% python3 -q
>>> import numpy as np
>>> np.set_printoptions(precision=2, suppress=True, linewidth=120, legacy="1.25")
>>> def rnd(a):
...     return np.round(a, 2) + 0
... 
>>> feats = np.loadtxt("run18.csv", delimiter=",")
>>> print(rnd(feats))
[[0.07 0.13 0.01 0.07 0.13 0.1  0.13 0.01 0.04]
 [0.13 0.23 0.03 0.13 0.23 0.18 0.23 0.03 0.08]
 [0.01 0.03 0.   0.01 0.03 0.02 0.03 0.   0.01]
 [0.07 0.13 0.01 0.07 0.13 0.1  0.13 0.01 0.04]
 [0.13 0.23 0.03 0.13 0.23 0.18 0.23 0.03 0.08]
 [0.1  0.18 0.02 0.1  0.18 0.14 0.18 0.02 0.06]
 [0.13 0.23 0.03 0.13 0.23 0.18 0.23 0.03 0.08]
 [0.01 0.03 0.   0.01 0.03 0.02 0.03 0.   0.01]
 [0.04 0.08 0.01 0.04 0.08 0.06 0.08 0.01 0.03]]
>>> # columns 0 and 3 are equal
>>> ev, V = np.linalg.eigh(feats)
>>> print(rnd(np.linalg.eigvalsh(feats + -1 * np.eye(9))))
[-1. -1. -1. -1. -1. -1. -1. -1.  0.]
>>> print(rnd(V @ np.diag(ev) @ V.T))
[[0.07 0.13 0.01 0.07 0.13 0.1  0.13 0.01 0.04]
 [0.13 0.23 0.03 0.13 0.23 0.18 0.23 0.03 0.08]
 [0.01 0.03 0.   0.01 0.03 0.02 0.03 0.   0.01]
 [0.07 0.13 0.01 0.07 0.13 0.1  0.13 0.01 0.04]
 [0.13 0.23 0.03 0.13 0.23 0.18 0.23 0.03 0.08]
 [0.1  0.18 0.02 0.1  0.18 0.14 0.18 0.02 0.06]
 [0.13 0.23 0.03 0.13 0.23 0.18 0.23 0.03 0.08]
 [0.01 0.03 0.   0.01 0.03 0.02 0.03 0.   0.01]
 [0.04 0.08 0.01 0.04 0.08 0.06 0.08 0.01 0.03]]
>>> print(rnd(np.linalg.eigvalsh(feats @ feats)))
[0. 0. 0. 0. 0. 0. 0. 0. 1.]
>>> print((ev > 1e-8).sum(), (ev < -1e-8).sum())
1 0
>>> print(rnd(ev))
[0. 0. 0. 0. 0. 0. 0. 0. 1.]
>>> print(rnd(np.abs(V[:, -1])))
[0.27 0.48 0.05 0.27 0.48 0.37 0.48 0.05 0.16]
>>> print(rnd(V.T @ feats @ V))
[[0. 0. 0. 0. 0. 0. 0. 0. 0.]
 [0. 0. 0. 0. 0. 0. 0. 0. 0.]
 [0. 0. 0. 0. 0. 0. 0. 0. 0.]
 [0. 0. 0. 0. 0. 0. 0. 0. 0.]
 [0. 0. 0. 0. 0. 0. 0. 0. 0.]
 [0. 0. 0. 0. 0. 0. 0. 0. 0.]
 [0. 0. 0. 0. 0. 0. 0. 0. 0.]
 [0. 0. 0. 0. 0. 0. 0. 0. 0.]
 [0. 0. 0. 0. 0. 0. 0. 0. 1.]]
>>> print(np.abs(V[:, -1]).round(6).argmax())
1
>>> r0 = np.array([6, 1, 8])
>>> print(rnd(np.polyval(r0, feats[1])))
[8.22 8.55 8.03 8.22 8.55 8.37 8.55 8.03 8.11]
>>> print(rnd(np.correlate(feats[1], feats[3], "full")))
[0.01 0.01 0.02 0.05 0.05 0.07 0.08 0.09 0.13 0.09 0.08 0.07 0.05 0.05 0.02 0.01 0.01]
>>> ev, V = np.linalg.eigh(feats)
>>> x = np.array([-2, 0, 1, 0, -1, 0, 1, 0, -1])
>>> print((np.sign(V[:, -1].round(6)) == np.sign(V[0, -1].round(6))).astype(int))
[1 1 1 1 1 1 1 1 1]
>>> print(rnd(V * np.maximum(ev, 0) @ V.T))
[[0.07 0.13 0.01 0.07 0.13 0.1  0.13 0.01 0.04]
 [0.13 0.23 0.03 0.13 0.23 0.18 0.23 0.03 0.08]
 [0.01 0.03 0.   0.01 0.03 0.02 0.03 0.   0.01]
 [0.07 0.13 0.01 0.07 0.13 0.1  0.13 0.01 0.04]
 [0.13 0.23 0.03 0.13 0.23 0.18 0.23 0.03 0.08]
 [0.1  0.18 0.02 0.1  0.18 0.14 0.18 0.02 0.06]
 [0.13 0.23 0.03 0.13 0.23 0.18 0.23 0.03 0.08]
 [0.01 0.03 0.   0.01 0.03 0.02 0.03 0.   0.01]
 [0.04 0.08 0.01 0.04 0.08 0.06 0.08 0.01 0.03]]
>>> Uu, sigma, Vh = np.linalg.svd(feats)
>>> print(rnd(sigma))
[1. 0. 0. 0. 0. 0. 0. 0. 0.]
>>> print(np.argmax(sigma[:-1] / (sigma[1:] + 1e-6)) + 1)
1
>>> A2 = Uu[:, :1] @ np.diag(sigma[:1]) @ Vh[:1]
>>> print(rnd(A2))
[[0.07 0.13 0.01 0.07 0.13 0.1  0.13 0.01 0.04]
 [0.13 0.23 0.03 0.13 0.23 0.18 0.23 0.03 0.08]
 [0.01 0.03 0.   0.01 0.03 0.02 0.03 0.   0.01]
 [0.07 0.13 0.01 0.07 0.13 0.1  0.13 0.01 0.04]
 [0.13 0.23 0.03 0.13 0.23 0.18 0.23 0.03 0.08]
 [0.1  0.18 0.02 0.1  0.18 0.14 0.18 0.02 0.06]
 [0.13 0.23 0.03 0.13 0.23 0.18 0.23 0.03 0.08]
 [0.01 0.03 0.   0.01 0.03 0.02 0.03 0.   0.01]
 [0.04 0.08 0.01 0.04 0.08 0.06 0.08 0.01 0.03]]
>>> print(rnd(np.abs(feats - A2).max()))
0.0
>>> print(np.linalg.matrix_rank(A2))
1
>>> print(rnd(np.linalg.norm(feats - A2, 2)), rnd(sigma[1]))
0.0 0.0
>>> r0 = np.array([1, 2])
>>> print(rnd(np.polyval(r0, A2[2])))
[2.01 2.03 2.   2.01 2.03 2.02 2.03 2.   2.01]
>>> print(rnd(np.correlate(A2[2], A2[0], "full")))
[0.   0.   0.   0.01 0.01 0.01 0.01 0.01 0.01 0.01 0.01 0.01 0.01 0.01 0.   0.   0.  ]
>>> print(rnd(np.cross(A2[2, :3], A2[0, :3])))
[0. 0. 0.]
>>> A2 = np.array([[-2], [-3]])
>>> F = np.block([[np.zeros((2, 2)), A2], [A2.T, np.zeros((1, 1))]])
>>> print(F)
[[ 0.  0. -2.]
 [ 0.  0. -3.]
 [-2. -3.  0.]]
>>> # looks like rank 2
>>> A2 = np.array([[-7, 0, 4], [-7, -3, 0]])
>>> Z = np.kron(A2, F)
>>> print(Z.shape)
(6, 9)
>>> print(Z)
[[ -0.  -0.  14.   0.   0.  -0.   0.   0.  -8.]
 [ -0.  -0.  21.   0.   0.  -0.   0.   0. -12.]
 [ 14.  21.  -0.  -0.  -0.   0.  -8. -12.   0.]
 [ -0.  -0.  14.  -0.  -0.   6.   0.   0.  -0.]
 [ -0.  -0.  21.  -0.  -0.   9.   0.   0.  -0.]
 [ 14.  21.  -0.   6.   9.  -0.  -0.  -0.   0.]]
>>> print(np.linalg.matrix_rank(Z))
4
>>> A = np.load("dump.npy")
>>> print(rnd(A))
[[-0.85 -0.03 -0.08 -0.51 -0.11]
 [-0.08 -0.41  0.87 -0.02  0.26]
 [ 0.08 -0.21 -0.35 -0.26  0.87]
 [-0.08  0.89  0.31 -0.03  0.33]
 [-0.51 -0.06 -0.13  0.82  0.23]]
>>> A2 = A / np.linalg.norm(A, axis=1, keepdims=True)
>>> G = A2 @ A2.T
>>> print(rnd(G[0]))
[1. 0. 0. 0. 0.]
>>> print(np.degrees(np.arccos(np.clip(G[0, 3], -1, 1))))
90.0
>>> q, R = np.linalg.qr(A)
>>> print(rnd(q @ R))
[[-0.85 -0.03 -0.08 -0.51 -0.11]
 [-0.08 -0.41  0.87 -0.02  0.26]
 [ 0.08 -0.21 -0.35 -0.26  0.87]
 [-0.08  0.89  0.31 -0.03  0.33]
 [-0.51 -0.06 -0.13  0.82  0.23]]
>>> print(rnd(R))
[[1. 0. 0. 0. 0.]
 [0. 1. 0. 0. 0.]
 [0. 0. 1. 0. 0.]
 [0. 0. 0. 1. 0.]
 [0. 0. 0. 0. 1.]]
>>> print(rnd(np.abs(np.diag(R))))
[1. 1. 1. 1. 1.]
>>> print(np.trace(q @ q.T))
5.0
>>> print(rnd(abs(R[0, 0])), rnd(np.linalg.norm(A[:, 0])))
1.0 1.0
>>> M = np.loadtxt("out13.csv", delimiter=",")
>>> print(M)
[[ -2.17  13.7   -5.74  -1.93  11.65  -3.72  -4.59]
 [  1.67  -7.99   2.48  -1.25  -8.63  15.68   2.26]
 [ -3.63  10.61  -6.21   1.17  -2.83   7.67  12.94]
 [ 14.04   0.45  -6.53  -0.76 -10.28  -6.69   3.  ]
 [  7.53  -1.17   0.29  10.13 -15.42  -0.08   1.24]
 [ -9.05   8.74   0.32   6.27  -6.44   8.55   9.37]
 [ -3.98  15.23   2.59  -0.89   4.19   9.03  -6.76]
 [  8.75   5.68   3.08  -5.01   2.97  -4.24 -15.16]
 [ -4.96   2.78  -2.89  -6.19   9.1   11.33 -10.47]
 [  6.51  -9.82  -2.93  14.71   3.54   3.75  -3.08]]
>>> hat = M @ np.linalg.solve(M.T @ M, M.T)
>>> print(rnd(np.trace(hat)))
7.0
>>> print(rnd(np.linalg.eigvalsh(hat)))
[0. 0. 0. 1. 1. 1. 1. 1. 1. 1.]
>>> print(rnd(np.diag(hat)))
[0.49 0.72 0.66 0.73 0.76 0.52 0.62 0.61 0.92 0.97]
>>> rng = np.random.default_rng(70430)
>>> A2 = M + rng.integers(-2, 3, (10, 6)) @ rng.integers(-2, 3, (6, 7))
>>> print(rnd(A2))
[[ -9.17  14.7   -0.74  -8.93  21.65  -8.72 -12.59]
 [ -4.33  -4.99   5.48  -4.25  -2.63  15.68  -1.74]
 [ -1.63   2.61 -12.21   9.17 -14.83  13.67   6.94]
 [ 12.04  -0.55  -7.53   1.24  -6.28 -15.69   3.  ]
 [  7.53   4.83  -0.71   9.13 -17.42  -5.08   8.24]
 [ -3.05   4.74  -3.68   8.27 -16.44   9.55   6.37]
 [ -5.98  11.23   8.59  -6.89  16.19   7.03 -10.76]
 [ 13.75   4.68   4.08 -10.01   0.97  -5.24 -17.16]
 [ -5.96  -1.22  -1.89  -2.19  13.1   17.33  -8.47]
 [ 15.51 -15.82  -0.93   8.71   7.54  -6.25  -2.08]]
>>> print(rnd(np.linalg.svd(A2 - M, compute_uv=False)))
[31.93 18.9  17.15 11.23  9.96  1.39  0.  ]
>>> x = np.array([-1, 2, -3, 0, 0, 3, 3])
>>> target = M @ x
>>> print(rnd(target))
[ 21.86  28.73 105.31  -4.62  -7.26  79.33  33.48 -64.83  21.77 -15.35]
>>> target = target + 0.02 * rng.normal(size=10)
>>> print(rnd(target))
[ 21.86  28.73 105.3   -4.67  -7.29  79.33  33.46 -64.82  21.78 -15.32]
>>> c, *_ = np.linalg.lstsq(M, target)
>>> print(c.round())
[-1.  2. -3.  0.  0.  3.  3.]
>>> print(rnd(np.linalg.norm(target - M @ c)))
0.03
>>> A2 = np.c_[M[:, :6] @ np.array([[-4, -2, -5, 1, 5, -1],
...     [-3, 5, 5, 0, -3, 2],
...     [1, -3, -5, 4, 2, -4],
...     [0, 0, -4, -5, 3, 1],
...     [2, -2, 5, 0, 3, 3],
...     [2, -1, 1, 2, -2, 1]]), np.array([-2, 1, 2, 2, -2, 3, 3, -2, 3, -2])]
>>> print(rnd(A2))
[[ -22.3    70.48  170.3   -22.92  -26.83   81.83   -2.  ]
 [  33.87  -49.15  -83.17   49.2   -23.72  -39.03    1.  ]
 [ -13.84   76.93   91.09  -18.98  -82.72   50.04    2.  ]
 [ -97.98   21.01  -90.35  -21.66   36.05  -25.31    2.  ]
 [ -57.32    9.14 -162.65  -42.12   26.03  -47.24   -2.  ]
 [  14.52   65.17   38.62  -22.02  -88.44   20.75    3.  ]
 [  -0.74   58.93  116.64   28.89  -68.57   44.79    3.  ]
 [ -51.5    -0.04   -0.1    37.64   35.23  -10.05   -2.  ]
 [  49.47    2.96  134.74   37.09  -52.85   54.52    3.  ]
 [  15.07  -64.16 -104.39  -71.26  103.4    14.65   -2.  ]]
>>> print(rnd(np.linalg.norm(A2 - M @ np.linalg.lstsq(M, A2)[0], axis=0)))
[0.   0.   0.   0.   0.   0.   4.18]
>>> print(rnd(np.linalg.norm(np.linalg.qr(M)[0].T @ A2, axis=0) ** 2 / ((A2 ** 2).sum(axis=0) + 1e-12)))
[1.   1.   1.   1.   1.   1.   0.66]
>>> print(np.linalg.matrix_rank(np.c_[M, A2]))
8
>>> x = np.array([-3, -4, -6, 1, 5, 5, -4])
>>> print(rnd(M @ (2 * x)))
[  84.46   74.06  -41.36 -204.7  -183.96  -60.78   55.46  -36.34  317.88  201.62]
>>> print(M @ np.eye(7)[4])
[ 11.65  -8.63  -2.83 -10.28 -15.42  -6.44   4.19   2.97   9.1    3.54]
>>> print(rnd(np.einsum("ij,j->i", M, x)))
[  42.23   37.03  -20.68 -102.35  -91.98  -30.39   27.73  -18.17  158.94  100.81]
>>> print((M @ x).argmax())
8
